In [1]: import numpy as np

In [2]: np.set_printoptions(precision=3, suppress=True, linewidth=140, sign=" ")

In [3]: data = np.loadtxt("arr.csv", delimiter=",")

In [4]: data
Out[4]: 
array([[ 1.05,  2.  ,  0.  ,  0.  ,  2.  ,  2.  ,  2.  ,  1.  ],
       [ 1.  ,  0.05,  0.  ,  1.  ,  1.  ,  1.  ,  0.  ,  1.  ],
       [ 0.  ,  1.  ,  1.05,  0.  ,  2.  ,  1.  ,  1.  ,  0.  ],
       [ 0.  ,  0.  ,  1.  ,  1.05,  1.  ,  1.  ,  2.  ,  1.  ],
       [ 0.  ,  2.  ,  0.  ,  2.  ,  0.05,  1.  ,  1.  ,  1.  ],
       [ 2.  ,  2.  ,  1.  ,  1.  ,  0.  ,  1.05,  1.  ,  0.  ],
       [ 0.  ,  0.  ,  0.  ,  2.  ,  0.  ,  1.  ,  2.05,  0.  ],
       [ 1.  ,  2.  ,  0.  ,  0.  ,  2.  ,  2.  ,  2.  ,  1.05]])

In [5]: left, sv, Vt = np.linalg.svd(data, full_matrices=False)

In [6]: np.allclose(left * sv @ Vt, data)
Out[6]: True

In [7]: sv
Out[7]: array([ 8.079,  3.22 ,  2.62 ,  1.748,  1.632,  1.341,  0.836,  0.007])

In [8]: left.shape, sv.shape, Vt.shape
Out[8]: ((8, 8), (8,), (8, 8))

In [9]: round(np.sqrt((sv ** 2).sum()), 3), np.round(np.linalg.norm(data), 3)
Out[9]: (np.float64(9.525), np.float64(9.525))

In [10]: left, sv, Vt = np.linalg.svd(data)

In [11]: sv
Out[11]: array([ 8.079,  3.22 ,  2.62 ,  1.748,  1.632,  1.341,  0.836,  0.007])

In [12]: np.argmax(sv[:-1] / (sv[1:] + 1e-6)) + 1
Out[12]: np.int64(7)

In [13]: B = left[:, :7] @ np.diag(sv[:7]) @ Vt[:7]

In [14]: np.linalg.matrix_rank(data, rtol=0.05)
Out[14]: np.int64(7)

In [15]: round(float(np.linalg.norm(data - B, 2)), 3), round(float(sv[7]), 3)
Out[15]: (0.007, 0.007)

In [16]: B.round(3) + 0
Out[16]: 
array([[ 1.049,  2.   ,  0.001, -0.001,  1.998,  2.004,  1.999,  1.   ],
       [ 1.   ,  0.05 ,  0.   ,  1.   ,  1.   ,  1.   ,  0.   ,  1.   ],
       [ 0.   ,  1.   ,  1.05 ,  0.   ,  2.   ,  1.   ,  1.   ,  0.   ],
       [ 0.   ,  0.   ,  1.   ,  1.05 ,  1.   ,  1.   ,  2.   ,  1.   ],
       [ 0.   ,  2.   ,  0.   ,  2.   ,  0.05 ,  1.   ,  1.   ,  1.   ],
       [ 2.   ,  2.   ,  1.   ,  1.   ,  0.   ,  1.05 ,  1.   ,  0.   ],
       [ 0.   ,  0.   ,  0.   ,  2.   ,  0.   ,  1.   ,  2.05 ,  0.   ],
       [ 1.001,  2.   , -0.001,  0.001,  2.002,  1.996,  2.001,  1.05 ]])

In [17]: round(float(np.abs(data - B).max()), 3)
Out[17]: 0.004

In [18]: np.linalg.matrix_rank(B)
Out[18]: np.int64(7)

In [19]: rng = np.random.default_rng(8744)

In [20]: labels = rng.permutation(8)

In [21]: labels
Out[21]: array([ 3,  1,  2,  0,  4,  5,  7,  6])

In [22]: B = data[labels][:, labels]

In [23]: B
Out[23]: 
array([[ 1.05,  0.  ,  1.  ,  0.  ,  1.  ,  1.  ,  1.  ,  2.  ],
       [ 1.  ,  0.05,  0.  ,  1.  ,  1.  ,  1.  ,  1.  ,  0.  ],
       [ 0.  ,  1.  ,  1.05,  0.  ,  2.  ,  1.  ,  0.  ,  1.  ],
       [ 0.  ,  2.  ,  0.  ,  1.05,  2.  ,  2.  ,  1.  ,  2.  ],
       [ 2.  ,  2.  ,  0.  ,  0.  ,  0.05,  1.  ,  1.  ,  1.  ],
       [ 1.  ,  2.  ,  1.  ,  2.  ,  0.  ,  1.05,  0.  ,  1.  ],
       [ 0.  ,  2.  ,  0.  ,  1.  ,  2.  ,  2.  ,  1.05,  2.  ],
       [ 2.  ,  0.  ,  0.  ,  0.  ,  0.  ,  1.  ,  0.  ,  2.05]])

In [24]: np.round(np.linalg.det(B), 3), round(np.linalg.det(data[labels]), 3)
Out[24]: (np.float64(-1.615), np.float64(-1.615))

In [25]: np.linalg.matrix_rank(B, rtol=0.1)
Out[25]: np.int64(7)

In [26]: round(float(np.linalg.norm(B, 2) / np.linalg.norm(B)), 3)
Out[26]: 0.848

In [27]: A = np.load("w.npy")

In [28]: A
Out[28]: 
array([[ 0.4  ,  0.   ,  0.   ,  0.2  ,  0.   ,  0.   ,  0.   ,  0.   ,  0.   ,  0.2  ,  0.   ,  0.   ,  0.2  ],
       [ 0.   ,  0.2  ,  0.2  ,  0.2  ,  0.   ,  0.   ,  0.   ,  0.   ,  0.   ,  0.2  ,  0.   ,  0.2  ,  0.   ],
       [ 0.25 ,  0.   ,  0.25 ,  0.   ,  0.   ,  0.   ,  0.   ,  0.25 ,  0.   ,  0.25 ,  0.   ,  0.   ,  0.   ],
       [ 0.   ,  0.   ,  0.   ,  0.2  ,  0.2  ,  0.   ,  0.2  ,  0.2  ,  0.   ,  0.2  ,  0.   ,  0.   ,  0.   ],
       [ 0.   ,  0.   ,  0.   ,  0.2  ,  0.2  ,  0.2  ,  0.   ,  0.2  ,  0.   ,  0.2  ,  0.   ,  0.   ,  0.   ],
       [ 0.   ,  0.   ,  0.25 ,  0.   ,  0.   ,  0.25 ,  0.25 ,  0.25 ,  0.   ,  0.   ,  0.   ,  0.   ,  0.   ],
       [ 0.   ,  0.   ,  0.   ,  0.5  ,  0.   ,  0.   ,  0.5  ,  0.   ,  0.   ,  0.   ,  0.   ,  0.   ,  0.   ],
       [ 0.   ,  0.   ,  0.   ,  0.   ,  0.   ,  0.25 ,  0.25 ,  0.25 ,  0.   ,  0.   ,  0.   ,  0.   ,  0.25 ],
       [ 0.   ,  0.   ,  0.333,  0.   ,  0.   ,  0.   ,  0.   ,  0.   ,  0.333,  0.   ,  0.333,  0.   ,  0.   ],
       [ 0.167,  0.167,  0.   ,  0.167,  0.   ,  0.   ,  0.   ,  0.   ,  0.   ,  0.167,  0.167,  0.167,  0.   ],
       [ 0.   ,  0.   ,  0.   ,  0.2  ,  0.2  ,  0.   ,  0.   ,  0.   ,  0.2  ,  0.   ,  0.2  ,  0.2  ,  0.   ],
       [ 0.143,  0.143,  0.   ,  0.143,  0.   ,  0.143,  0.143,  0.   ,  0.   ,  0.   ,  0.   ,  0.143,  0.143],
       [ 0.   ,  0.   ,  0.167,  0.167,  0.   ,  0.   ,  0.   ,  0.167,  0.   ,  0.167,  0.167,  0.   ,  0.167]])

In [29]: A.sum(axis=1)
Out[29]: array([ 1.,  1.,  1.,  1.,  1.,  1.,  1.,  1.,  1.,  1.,  1.,  1.,  1.])

In [30]: np.sort(np.abs(np.linalg.eigvals(A)))[::-1]
Out[30]: array([ 1.   ,  0.643,  0.454,  0.421,  0.421,  0.281,  0.222,  0.221,  0.221,  0.144,  0.144,  0.1  ,  0.06 ])

In [31]: p = np.eye(13)[1]

In [32]: for _ in range(4):
    ...:     p = p @ A
    ...:     print(p.round(3))
    ...: 
[ 0.   0.2  0.2  0.2  0.   0.   0.   0.   0.   0.2  0.   0.2  0. ]
[ 0.112  0.102  0.09   0.142  0.04   0.029  0.069  0.09   0.     0.163  0.033  0.102  0.029]
[ 0.109  0.062  0.055  0.167  0.043  0.052  0.107  0.093  0.007  0.134  0.039  0.069  0.064]
[ 0.089  0.045  0.052  0.18   0.05   0.055  0.133  0.103  0.01   0.123  0.043  0.052  0.066]

In [33]: W1 = np.array([[1, -9, -1, 3, 8],
    ...:     [-8, -8, -7, 6, 1],
    ...:     [4, -2, -1, 0, -8],
    ...:     [8, -2, 8, -6, -3],
    ...:     [-9, -7, -1, 6, 4],
    ...:     [1, 5, 5, 8, 7],
    ...:     [-4, -5, -8, -8, 0],
    ...:     [5, 6, -5, 9, 5],
    ...:     [5, 2, -4, -3, -9],
    ...:     [7, 7, 5, 1, 0],
    ...:     [5, 3, 9, -5, -7],
    ...:     [4, 4, -8, 5, -4],
    ...:     [4, 9, -1, 0, -7]])

In [34]: beta = np.array([-1, -2, 0, 0, 3])

In [35]: H = np.maximum(A @ W1 + beta, 0)

In [36]: (H > 0).mean(axis=0)
Out[36]: array([ 0.923,  0.154,  0.462,  0.692,  0.769])

In [37]: W2 = np.array([[-7, 8, 6], [0, 2, 5], [4, 5, 1], [-5, 7, -9], [5, 3, -5]])

In [38]: W1 @ W2
Out[38]: 
array([[  14,   30, -107],
       [   3,  -70, -154],
       [ -72,   -1,   53],
       [  -9,   49,  115],
       [  49,  -37, -164],
       [   8,  120,  -71],
       [  36, -138,   15],
       [ -75,  105,  -51],
       [ -81,  -24,  108],
       [ -34,  102,   73],
       [  -9,   35,  134],
       [-105,   23,   11],
       [ -67,   24,  103]])

In [39]: (H @ W2).round(6).argmax(axis=1)
Out[39]: array([ 1,  1,  1,  1,  1,  1,  1,  1,  1,  1,  1,  1,  1])

In [40]: mat = np.load("data.npy")

In [41]: mat
Out[41]: 
array([[ 1.471,  0.199,  0.465, -0.348,  0.117, -0.5  ,  0.065,  0.66 ,  0.451, -0.228,  0.187,  0.219, -0.099],
       [ 0.199,  0.831, -0.036,  0.116,  0.213,  0.06 , -0.444, -0.026, -0.233, -0.648,  0.138, -0.125, -0.43 ],
       [ 0.465, -0.036,  1.693, -0.468,  0.267,  0.249,  0.318, -0.783,  0.258, -0.202,  0.083,  0.173,  0.289],
       [-0.348,  0.116, -0.468,  1.424, -0.253, -0.083, -0.261,  0.005, -0.561, -0.015, -0.157, -0.108,  0.133],
       [ 0.117,  0.213,  0.267, -0.253,  2.118,  0.134, -0.189, -0.233, -0.289,  0.268, -0.657,  0.265,  0.124],
       [-0.5  ,  0.06 ,  0.249, -0.083,  0.134,  1.928,  0.136,  0.259,  0.031,  0.132, -0.088, -0.042, -0.298],
       [ 0.065, -0.444,  0.318, -0.261, -0.189,  0.136,  2.291,  0.323, -0.415, -0.062, -0.165,  0.215, -0.622],
       [ 0.66 , -0.026, -0.783,  0.005, -0.233,  0.259,  0.323,  1.831,  0.219, -0.487, -0.218,  0.046,  0.166],
       [ 0.451, -0.233,  0.258, -0.561, -0.289,  0.031, -0.415,  0.219,  0.962,  0.069, -0.428,  0.087,  0.182],
       [-0.228, -0.648, -0.202, -0.015,  0.268,  0.132, -0.062, -0.487,  0.069,  1.719,  0.27 , -0.01 , -0.443],
       [ 0.187,  0.138,  0.083, -0.157, -0.657, -0.088, -0.165, -0.218, -0.428,  0.27 ,  2.327,  0.538, -0.018],
       [ 0.219, -0.125,  0.173, -0.108,  0.265, -0.042,  0.215,  0.046,  0.087, -0.01 ,  0.538,  1.6  ,  0.324],
       [-0.099, -0.43 ,  0.289,  0.133,  0.124, -0.298, -0.622,  0.166,  0.182, -0.443, -0.018,  0.324,  1.804]])

In [42]: rank = np.linalg.matrix_rank(mat)

In [43]: rank
Out[43]: np.int64(10)

In [44]: N = np.linalg.svd(mat)[2][rank:].T

In [45]: [int(np.linalg.matrix_rank(np.delete(mat, i, axis=0))) for i in range(13)]
Out[45]: [10, 10, 10, 10, 10, 10, 10, 10, 10, 10, 10, 10, 10]

In [46]: N.shape
Out[46]: (13, 3)

In [47]: np.linalg.matrix_rank(mat.T @ mat), np.linalg.matrix_rank(mat @ mat.T)
Out[47]: (np.int64(10), np.int64(10))
